In [1]: import numpy as np

In [2]: import numpy.linalg as la

In [3]: np.set_printoptions(precision=2, suppress=True, linewidth=160, floatmode="fixed")

In [4]: F = np.loadtxt("x.csv", delimiter=",")

In [5]: F
Out[5]: 
array([[8.02, 7.00, 4.00, 2.00, 7.00, 2.00, 7.00, 8.00, 2.00],
       [2.00, 8.02, 4.00, 2.00, 1.00, 9.00, 6.00, 3.00, 3.00],
       [3.00, 7.00, 4.02, 3.00, 6.00, 8.00, 0.00, 8.00, 3.00],
       [1.00, 2.00, 1.00, 9.02, 6.00, 3.00, 7.00, 6.00, 0.00],
       [6.00, 1.00, 0.00, 3.00, 7.02, 5.00, 0.00, 5.00, 2.00],
       [5.00, 8.00, 6.00, 6.00, 3.00, 0.02, 0.00, 2.00, 3.00],
       [4.00, 5.00, 6.00, 1.00, 2.00, 2.00, 4.02, 7.00, 8.00],
       [4.00, 7.00, 7.00, 2.00, 4.00, 9.00, 6.00, 5.02, 0.00],
       [8.00, 7.00, 4.00, 2.00, 7.00, 2.00, 7.00, 8.00, 2.02]])

In [6]: C2 = F.T @ F

In [7]: np.round(la.eigvalsh(C2)[::-1], 2) + 0
Out[7]: array([1676.49,  134.08,  110.67,   76.37,   66.66,   42.86,   12.42,    8.34,    0.00])

In [8]: np.diag(C2)
Out[8]: array([235.32, 354.32, 186.16, 152.36, 249.28, 272.00, 235.16, 340.20, 103.08])

In [9]: np.allclose(C2, C2.T)
Out[9]: True

In [10]: la.matrix_rank(C2)
Out[10]: np.int64(9)

In [11]: round(float(np.trace(C2)), 2), round(float((F ** 2).sum()), 2)
Out[11]: (2127.88, 2127.88)

In [12]: la.matrix_rank(F, rtol=0.1)
Out[12]: np.int64(6)

In [13]: np.round(la.norm(F, 2) / la.norm(F), 2)
Out[13]: np.float64(0.89)

In [14]: [round(float(x), 2) for x in la.svd(F, compute_uv=False)[:3]]
Out[14]: [40.94, 11.58, 10.52]

In [15]: la.cond(F) > 100
Out[15]: np.True_

In [16]: np.allclose(F @ F.T, F.T @ F)
Out[16]: False

In [17]: (F - F.T) / 2
Out[17]: 
array([[ 0.00,  2.50,  0.50,  0.50,  0.50, -1.50,  1.50,  2.00, -3.00],
       [-2.50,  0.00, -1.50,  0.00,  0.00,  0.50,  0.50, -2.00, -2.00],
       [-0.50,  1.50,  0.00,  1.00,  3.00,  1.00, -3.00,  0.50, -0.50],
       [-0.50,  0.00, -1.00,  0.00,  1.50, -1.50,  3.00,  2.00, -1.00],
       [-0.50,  0.00, -3.00, -1.50,  0.00,  1.00, -1.00,  0.50, -2.50],
       [ 1.50, -0.50, -1.00,  1.50, -1.00,  0.00, -1.00, -3.50,  0.50],
       [-1.50, -0.50,  3.00, -3.00,  1.00,  1.00,  0.00,  0.50,  0.50],
       [-2.00,  2.00, -0.50, -2.00, -0.50,  3.50, -0.50,  0.00, -4.00],
       [ 3.00,  2.00,  0.50,  1.00,  2.50, -0.50, -0.50,  4.00,  0.00]])

In [18]: np.sort(np.abs(la.eigvals(F)))
Out[18]: array([ 0.02,  4.36,  5.54,  5.54,  6.27,  6.27,  7.22,  7.22, 39.09])

In [19]: round(la.det(F), 2)
Out[19]: np.float64(-214022.84)

In [20]: np.allclose(F, F.T)
Out[20]: False

In [21]: X = np.load("dump.npy")

In [22]: X
Out[22]: 
array([[-2.00,  0.00,  1.00,  1.00,  1.00,  0.00,  0.00],
       [ 0.00,  2.00,  0.00, -1.00, -2.00,  0.00,  0.00],
       [-1.00, -2.00,  1.00, -2.00,  2.00,  0.00,  0.00],
       [ 0.00,  1.00,  1.00, -2.00,  1.00,  0.00,  0.00],
       [ 0.00,  2.00,  2.00, -2.00,  2.00,  0.00,  0.00],
       [ 0.00,  0.00,  0.00,  0.00,  0.00, -5.00, -5.00],
       [ 0.00,  0.00,  0.00,  0.00,  0.00,  1.00, -3.00]])

In [23]: x = np.array([2, -2, 1, -3, -2, 2, 0])

In [24]: target = X @ x

In [25]: target
Out[25]: array([ -8.00,   3.00,   5.00,   3.00,   0.00, -10.00,   2.00])

In [26]: np.round(la.solve(X.T, X[4]), 2) + 0
Out[26]: array([0.00, 0.00, 0.00, 0.00, 1.00, 0.00, 0.00])

In [27]: np.round(la.solve(X, target + X[:, 0]), 2) + 0
Out[27]: array([ 3.00, -2.00,  1.00, -3.00, -2.00,  2.00,  0.00])

In [28]: np.round(la.solve(X, target), 2) + 0
Out[28]: array([ 2.00, -2.00,  1.00, -3.00, -2.00,  2.00,  0.00])

In [29]: Q, vecs = la.qr(X[:, :5])[0], la.qr(X[:, 5:])[0]

In [30]: sigma = la.svd(Q.T @ vecs, compute_uv=False)

In [31]: sigma.round(2) + 0
Out[31]: array([0.00, 0.00])

In [32]: round(float(la.norm(Q @ Q.T - vecs @ vecs.T, 2)), 2)
Out[32]: 1.0

In [33]: round(np.log10(la.cond(X)))
Out[33]: 2

In [34]: round(la.norm(X, 2) / la.norm(X), 2)
Out[34]: np.float64(0.68)

In [35]: la.cond(X) > 100
Out[35]: np.False_

In [36]: np.abs(la.svd(X)[2][-1])
Out[36]: array([0.31, 0.28, 0.82, 0.15, 0.36, 0.00, 0.00])

In [37]: Uu, sigma, Vt = la.svd(X)

In [38]: np.argmax(sigma[:-1] / (sigma[1:] + 1e-6)) + 1
Out[38]: np.int64(6)

In [39]: out = Uu[:, :6] @ np.diag(sigma[:6]) @ Vt[:6]

In [40]: out
Out[40]: 
array([[-1.99, -0.01,  1.02,  1.00,  0.99,  0.00,  0.00],
       [-0.01,  2.01, -0.02, -1.00, -1.99,  0.00,  0.00],
       [-1.01, -1.99,  0.97, -2.00,  2.01,  0.00,  0.00],
       [ 0.04,  0.97,  1.10, -1.98,  0.96,  0.00,  0.00],
       [-0.02,  2.02,  1.95, -2.01,  2.02,  0.00,  0.00],
       [ 0.00,  0.00,  0.00,  0.00,  0.00, -5.00, -5.00],
       [ 0.00,  0.00,  0.00,  0.00,  0.00,  1.00, -3.00]])

In [41]: round(np.abs(X - out).max(), 2)
Out[41]: np.float64(0.1)

In [42]: round(float(la.norm(X - out, 2)), 2), round(sigma[6], 2)
Out[42]: (0.14, np.float64(0.14))

In [43]: W0 = np.load("data.npy")

In [44]: W0
Out[44]: 
array([[-0.03,  0.97,  0.97,  1.01,  0.01,  0.99,  2.03],
       [-0.03,  1.00,  1.01,  0.99, -0.03,  1.01,  2.00],
       [ 0.02,  1.03,  1.02,  1.01, -0.01,  0.99,  1.99],
       [-0.03,  1.04,  1.03,  1.03, -0.01,  0.99,  2.00],
       [ 0.00,  0.97,  1.00,  0.98, -0.01,  1.00,  2.02],
       [-0.01,  1.02,  1.01,  0.99,  0.00,  1.02,  2.00],
       [ 0.01,  1.00,  0.98,  1.01,  0.00,  0.97,  2.00],
       [-0.02,  1.00,  1.03,  0.99,  0.02,  0.99,  1.98],
       [ 0.01,  1.01,  0.95,  1.02,  0.00,  1.00,  2.03],
       [ 0.01,  1.02,  1.00,  1.03,  0.03,  0.96,  2.00],
       [ 0.01,  1.00,  0.97,  1.00,  0.02,  0.97,  1.99],
       [ 0.03,  0.98,  0.98,  1.00, -0.01,  1.02,  1.97],
       [ 0.04,  1.01,  0.98,  1.02,  0.00,  1.02,  1.99],
       [-0.01,  1.00,  1.00,  0.98,  0.00,  1.00,  1.98],
       [ 0.00,  1.03,  0.98,  1.02,  0.01,  0.99,  2.00],
       [-0.01,  1.00,  1.00,  1.00,  0.00,  0.99,  1.98],
       [ 0.01,  1.04,  0.97,  1.00, -0.02,  1.02,  2.01],
       [-0.02,  1.01,  0.99,  0.98,  0.01,  1.00,  2.00],
       [ 0.03,  0.97,  1.02,  0.97,  0.02,  1.00,  2.03],
       [ 1.97,  0.00,  0.01,  2.01,  3.02,  2.02,  3.00],
       [ 1.96, -0.01, -0.01,  2.00,  3.00,  2.04,  3.01],
       [ 2.03,  0.00,  0.00,  1.99,  2.99,  1.99,  3.01],
       [ 2.02,  0.03, -0.01,  1.99,  3.00,  2.01,  2.98],
       [ 2.01,  0.04, -0.02,  2.03,  2.99,  1.99,  3.01],
       [ 2.01, -0.02,  0.01,  1.99,  2.97,  2.02,  2.98],
       [ 1.99,  0.01, -0.01,  2.04,  3.00,  2.04,  2.98],
       [ 1.98, -0.01,  0.01,  1.98,  2.98,  2.02,  2.97],
       [ 1.99,  0.00, -0.05,  1.97,  3.02,  2.04,  3.03],
       [ 2.01, -0.05,  0.03,  2.01,  2.98,  2.01,  2.97],
       [ 2.01,  0.01,  0.00,  2.05,  3.03,  2.00,  2.98],
       [ 1.99,  0.01,  0.03,  1.97,  3.02,  1.99,  3.00],
       [ 2.00, -0.02,  0.02,  2.01,  3.03,  1.99,  3.04],
       [ 1.99,  0.00,  0.02,  2.00,  3.01,  1.96,  2.95],
       [ 1.98,  0.02,  0.00,  1.98,  2.96,  2.01,  3.00],
       [ 2.00,  0.02, -0.05,  1.97,  2.99,  2.02,  3.00],
       [ 2.01,  0.03,  0.00,  2.00,  3.02,  1.98,  3.02],
       [ 1.99, -0.05, -0.01,  2.02,  3.00,  1.99,  2.97],
       [ 1.98,  0.02, -0.05,  1.99,  3.00,  1.97,  3.01]])

In [45]: hat = W0 @ la.solve(W0.T @ W0, W0.T)

In [46]: hat @ W0[:, 6]
Out[46]: 
array([2.03, 2.00, 1.99, 2.00, 2.02, 2.00, 2.00, 1.98, 2.03, 2.00, 1.99, 1.97, 1.99, 1.98, 2.00, 1.98, 2.01, 2.00, 2.03, 3.00, 3.01, 3.01, 2.98, 3.01, 2.98,
       2.98, 2.97, 3.03, 2.97, 2.98, 3.00, 3.04, 2.95, 3.00, 3.00, 3.02, 2.97, 3.01])

In [47]: D = la.norm(W0[:, None] - W0[None], axis=-1)

In [48]: D[:5, :5]
Out[48]: 
array([[0.00, 0.08, 0.10, 0.10, 0.06],
       [0.08, 0.00, 0.07, 0.07, 0.05],
       [0.10, 0.07, 0.00, 0.06, 0.08],
       [0.10, 0.07, 0.06, 0.00, 0.10],
       [0.06, 0.05, 0.08, 0.10, 0.00]])

In [49]: D[19]
Out[49]: 
array([4.23, 4.29, 4.26, 4.28, 4.25, 4.26, 4.24, 4.26, 4.22, 4.23, 4.23, 4.23, 4.22, 4.26, 4.24, 4.26, 4.25, 4.25, 4.22, 0.00, 0.04, 0.08, 0.07, 0.08, 0.07,
       0.05, 0.06, 0.08, 0.08, 0.07, 0.06, 0.06, 0.08, 0.07, 0.09, 0.07, 0.07, 0.09])

In [50]: D[19].round(6).argsort(kind="stable")[:4]
Out[50]: array([19, 20, 25, 30])

In [51]: la.norm(W0 - W0.mean(axis=0), axis=1)
Out[51]: 
array([2.11, 2.16, 2.13, 2.16, 2.12, 2.13, 2.12, 2.13, 2.10, 2.10, 2.11, 2.11, 2.09, 2.14, 2.11, 2.13, 2.13, 2.13, 2.09, 2.13, 2.12, 2.13, 2.12, 2.12, 2.11,
       2.13, 2.09, 2.15, 2.12, 2.15, 2.11, 2.15, 2.10, 2.08, 2.12, 2.13, 2.13, 2.11])
